$ python3 -q
>>> import numpy as np
>>> np.set_printoptions(suppress=True, linewidth=100)
>>> tidy = lambda a: np.round(a, 3) + 0
>>> A = np.loadtxt("layer13.csv", delimiter=",")
>>> print(tidy(A))
[[ 14.51    1.805  -7.986  -9.962  -1.751  -4.485]
 [  0.667  -0.867  18.154   0.967   6.568   5.018]
 [  0.824  -0.852  18.155   0.866   6.581   4.994]
 [-13.231  -1.795  10.196   9.308   2.642   4.911]
 [  2.82    1.179 -17.704  -3.179  -6.138  -5.427]
 [ -2.959   0.639 -18.011   0.521  -6.693  -4.625]
 [-12.568  -1.779  11.128   8.953   3.028   5.072]
 [  5.51    1.391 -16.785  -4.841  -5.602  -5.582]
 [-13.074  -1.792  10.428   9.225   2.738   4.953]
 [-10.949  -0.321 -14.266   5.956  -5.963  -2.339]
 [-16.42   -1.67    1.786  10.716  -0.622   3.03 ]
 [ -8.674  -1.601  14.961   6.739   4.703   5.554]
 [-11.812  -0.447 -13.429   6.577  -5.729  -1.97 ]
 [ -5.848  -1.415  16.631   5.047   5.52    5.591]
 [  4.521  -0.473  17.706  -1.55    6.704   4.299]
 [ 10.651   0.279  14.526  -5.744   6.034   2.459]
 [-15.226  -1.047  -8.124   9.184  -4.088   0.051]
 [ 15.757   1.763  -4.826 -10.522  -0.52   -3.785]
 [  4.754  -0.448  17.646  -1.705   6.7     4.246]
 [  0.615  -0.872  18.153   1.      6.564   5.025]
 [ 16.172   1.295   5.069 -10.029   3.064  -1.058]
 [  1.373   1.054 -17.988  -2.268  -6.352  -5.285]
 [  1.56    1.071 -17.959  -2.387  -6.327  -5.306]
 [-15.146  -1.793   6.567  10.263   1.192   4.183]
 [ 12.714   0.586  12.401  -7.237   5.43    1.542]
 [ 15.298   1.064   7.945  -9.245   4.029  -0.113]
 [-12.041  -1.763  11.793   8.664   3.307   5.179]
 [ 14.312   0.862  10.028  -8.449   4.701   0.626]
 [ 16.528   1.633  -0.848 -10.713   0.967  -2.782]
 [ 15.53    1.777  -5.534 -10.431  -0.792  -3.95 ]
 [ 16.2     1.304   4.942 -10.056   3.02   -1.098]]
>>> # null space of dimension 4
>>> theta = np.radians(15)
>>> Rm = np.eye(6)
>>> Rm[4, 4] = Rm[3, 3] = np.cos(theta)
>>> Rm[4, 3], Rm[3, 4] = -np.sin(theta), np.sin(theta)
>>> print(tidy(Rm))
[[ 1.     0.     0.     0.     0.     0.   ]
 [ 0.     1.     0.     0.     0.     0.   ]
 [ 0.     0.     1.     0.     0.     0.   ]
 [ 0.     0.     0.     0.966  0.259  0.   ]
 [ 0.     0.     0.    -0.259  0.966  0.   ]
 [ 0.     0.     0.     0.     0.     1.   ]]
>>> out = A @ Rm.T
>>> print(tidy(np.linalg.det(Rm)), tidy(np.trace(Rm)))
1.0 5.932
>>> print(tidy(np.abs(out - A).max(axis=0)))
[0.    0.    0.    1.792 2.752 0.   ]
>>> print(np.allclose(np.linalg.norm(A, axis=1), np.linalg.norm(out, axis=1)))
True
>>> C2 = np.cov(A, rowvar=False)
>>> print(C2.shape)
(6, 6)
>>> print(tidy(np.corrcoef(A[:, 3], A[:, 5])[0, 1]))
0.559
>>> print(tidy(A.std(axis=0)))
[11.39   1.284 12.847  7.415  4.685  4.043]
>>> print(tidy(np.median(A, axis=0)))
[ 1.373 -0.321  6.567 -1.55   2.738  0.626]
>>> print(tidy(np.linalg.eigvalsh(C2)[::-1]))
[215.711 187.      0.      0.      0.      0.   ]
>>> Xc = A - A.mean(axis=0)
>>> evecs = np.linalg.svd(Xc)[2][:2]
>>> out = Xc - Xc @ evecs.T @ evecs
>>> print(np.linalg.norm(out, axis=1).round(6).argmax())
0
>>> print(tidy(np.linalg.norm(out) / np.linalg.norm(Xc)))
0.0
>>> print(tidy(np.diag(evecs.T @ evecs)))
[0.69  0.008 0.824 0.287 0.112 0.078]
>>> C2 = A.T @ A
>>> print(tidy(np.trace(C2)), (A ** 2).sum())
12400.0 12400.0
>>> print(tidy(np.linalg.svd(A, compute_uv=False) ** 2))
[6613.109 5786.891    0.       0.       0.       0.   ]
>>> print(np.argsort(-np.linalg.norm(A, axis=0).round(6), kind="stable")[:3])
[2 0 3]
>>> K = np.loadtxt("sample9.csv", delimiter=",")
>>> print(K)
[[1. 2. 1. 2.]
 [0. 2. 0. 2.]
 [1. 2. 1. 2.]
 [0. 2. 0. 2.]]
>>> print(tidy(np.linalg.norm(K, 2) / np.linalg.norm(K)))
0.974
>>> print(np.linalg.cond(K) > 100)
True
>>> print([round(float(x), 3) for x in np.linalg.svd(K, compute_uv=False)[:3]])
[5.842, 1.369, 0.0]
>>> x = np.array([-2, 3, -2, -1])
>>> a = np.maximum(K @ x, 0)
>>> print(np.maximum(K @ (3 * x), 0))
[ 0. 12.  0. 12.]
>>> print(a)
[0. 4. 0. 4.]
>>> print(np.flatnonzero(a > 1e-9))
[1 3]
>>> print(np.maximum(K @ x, 0) - np.maximum(-K @ x, 0))
[0. 4. 0. 4.]
>>> print(tidy(np.tanh(K @ x)))
[0.    0.999 0.    0.999]
>>> print(K.T @ a)
[ 0. 16.  0. 16.]
>>> rk = np.linalg.matrix_rank(K)
>>> print(rk)
2
>>> N = np.linalg.svd(K)[2][rk:].T
>>> print(N.shape)
(4, 2)
>>> print(np.linalg.matrix_rank(K.T @ K), np.linalg.matrix_rank(K @ K.T))
2 2
>>> print([int(np.linalg.matrix_rank(K[:i])) for i in range(1, len(K) + 1)])
[1, 2, 2, 2]
>>> print(tidy(K @ N))
[[0. 0.]
 [0. 0.]
 [0. 0.]
 [0. 0.]]
